$ python3 -q
>>> import numpy as np
>>> from numpy import linalg as LA
>>> np.set_printoptions(suppress=True, linewidth=120)
>>> def rd(a):
...     return np.round(a, 3) + 0
... 
>>> W0 = np.load("dump.npy")
>>> W0
array([[ 9.,  1.],
       [-2.,  6.]])
>>> B = np.array([[3, 1], [5, 0]])
>>> C = np.kron(B, W0)
>>> C
array([[ 27.,   3.,   9.,   1.],
       [ -6.,  18.,  -2.,   6.],
       [ 45.,   5.,   0.,   0.],
       [-10.,  30.,  -0.,   0.]])
>>> P = np.triu(np.array([[5, 0], [7, 4]]), 1) + np.eye(2)
>>> B = P @ W0 @ LA.inv(P)
>>> P @ W0 - W0 @ P
array([[0., 0.],
       [0., 0.]])
>>> LA.matrix_rank(B)
np.int64(2)
>>> O = W0.astype(float).copy()
>>> for j in range(2):
...     O[:, j] -= O[:, :j] @ (O[:, :j].T @ O[:, j])
...     O[:, j] /= LA.norm(O[:, j])
... 
>>> rd(O.T @ O)
array([[1., 0.],
       [0., 1.]])
>>> rd(O.T @ W0)
array([[ 9.22 , -0.325],
       [ 0.   ,  6.074]])
>>> B = LA.inv(W0)
>>> np.allclose(B, W0.T)
False
>>> rd(W0 @ B)
array([[1., 0.],
       [0., 1.]])
>>> (np.abs(B) > 1e-9).astype(int)
array([[1, 1],
       [1, 1]])
>>> rd(LA.cond(W0))
np.float64(1.521)
>>> rd(LA.det(W0) * B)
array([[ 6., -1.],
       [ 2.,  9.]])
>>> rd(LA.inv(B))
array([[ 9.,  1.],
       [-2.,  6.]])
>>> rd(B)
array([[ 0.107, -0.018],
       [ 0.036,  0.161]])
>>> arr = np.diag(10 * np.array([0, -3, 0])) + np.array([[3, 0, 1], [0, 1, 3], [1, 1, 2]])
>>> arr
array([[  3,   0,   1],
       [  0, -29,   3],
       [  1,   1,   2]])
>>> gram = arr.T @ arr
>>> np.diag(gram)
array([ 10, 842,  14])
>>> np.allclose(gram, gram.T)
True
>>> np.allclose(arr @ arr.T, arr.T @ arr)
False
>>> rd(np.abs(LA.eigvals(arr)).max())
np.float64(29.097)
>>> LA.matrix_power(arr, 4)
array([[   128,    719,      9],
       [  2157, 714526, -68997],
       [     9, -22999,   2276]])
>>> np.allclose(arr, arr.T)
False
>>> np.trace(arr)
np.int64(-24)
>>> X = np.load("run14.npy")
>>> X
array([[-1.092,  0.036,  0.65 ,  0.084,  0.139],
       [-1.577,  3.948,  0.711, -8.209,  0.476],
       [-1.871,  5.12 , -0.07 , -9.463,  1.805],
       [-1.789,  2.754,  1.729, -7.179, -0.981],
       [-0.626,  0.896, -0.24 , -2.997, -0.121],
       [-0.645,  1.97 , -0.941, -4.319,  1.484],
       [-0.345,  3.608, -1.304, -5.893,  2.118],
       [-2.319,  1.709,  0.165, -6.282,  0.237],
       [-2.548,  4.076,  0.479, -6.313,  2.   ],
       [-2.633,  2.715,  2.191, -7.336, -0.792],
       [-2.853,  2.528,  0.801, -4.767,  1.035],
       [-2.648,  4.113,  0.675, -6.366,  2.063],
       [-1.597,  0.052,  1.192, -1.886, -1.274],
       [-3.15 ,  2.381,  1.457, -6.818, -0.254],
       [-0.144,  2.078, -1.676, -2.187,  2.886]])
>>> x = np.array([1, 3, 2, 2, 1])
>>> np.sign((X @ x).round(6))
array([ 1., -1., -1., -1., -1., -1., -1., -1.,  1., -1., -1.,  1., -1., -1.,  1.])
>>> x @ X
Traceback (most recent call last):
  File "<python-input-39>", line 1, in <module>
    x @ X
    ~~^~~
ValueError: matmul: Input operand 1 has a mismatch in its core dimension 0, with gufunc signature (n?,k),(k,m?)->(n?,m?) (size 15 is different from 5)
>>> x = np.array([-2, 1, 0, -2, 1])
>>> target = X @ x
>>> rd(LA.lstsq(X, target)[0])
array([-2.,  1.,  0., -2.,  1.])
>>> rng = np.random.default_rng(168200)
>>> target = target + 0.02 * rng.normal(size=15)
>>> rd(target)
array([ 2.166, 23.97 , 29.607, 19.725,  8.015, 13.378, 18.222, 19.157, 23.782, 21.86 , 18.773, 24.186,  5.72 , 22.085,
        9.638])
>>> coef, *_ = LA.lstsq(X, target)
>>> rd(X.T @ (target - X @ coef))
array([0., 0., 0., 0., 0.])
>>> F = np.loadtxt("layer16.csv", delimiter=",")
>>> F
array([[ -9.904,   9.764,  -3.419,  -3.768,  -3.653],
       [  1.265,  -2.09 ,   2.241,   5.043,   2.659],
       [  6.176,   4.744,   2.027,  -0.944,  -1.584],
       [ -3.493,  10.189,   2.061,  -0.906,  -5.911],
       [  1.301,   6.994,   5.471,   3.206,  -5.581],
       [  9.923,  10.316,   6.243,  -1.539,  -1.612],
       [ -7.714,  -9.879,  -5.565,   3.308,   5.186],
       [  0.802,  -2.153,   0.148,  -0.668,  -2.984],
       [  5.863,  -8.266,  -0.473,   1.29 ,   3.086],
       [  8.468,   8.55 ,  10.342,  -2.927, -10.138],
       [  2.243,  -1.522,   4.342,   0.757,   5.464],
       [ -8.139,  -7.509, -10.426,   7.323,   6.548]])
>>> cen = F - F.mean(axis=1)
Traceback (most recent call last):
  File "<python-input-50>", line 1, in <module>
    cen = F - F.mean(axis=1)
          ~~^~~~~~~~~~~~~~~~
ValueError: operands could not be broadcast together with shapes (12,5) (12,) 
>>> cen = F - F.mean(axis=0)
>>> left, sig, vt = LA.svd(cen, full_matrices=False)
>>> np.abs(left[:, 0]).argmax()
np.int64(11)
>>> rd(sig ** 2 / (sig ** 2).sum())
array([0.665, 0.245, 0.04 , 0.031, 0.02 ])
>>> LA.matrix_rank(cen)
np.int64(5)
>>> (np.sign(left[:, 0]) == np.sign(left[0, 0])).astype(int)
array([1, 0, 1, 1, 1, 1, 0, 0, 0, 1, 0, 0])
>>> np.searchsorted(np.cumsum(sig ** 2) / (sig ** 2).sum(), 0.9) + 1
np.int64(2)
>>> rd(cen.mean(axis=0))
array([0., 0., 0., 0., 0.])
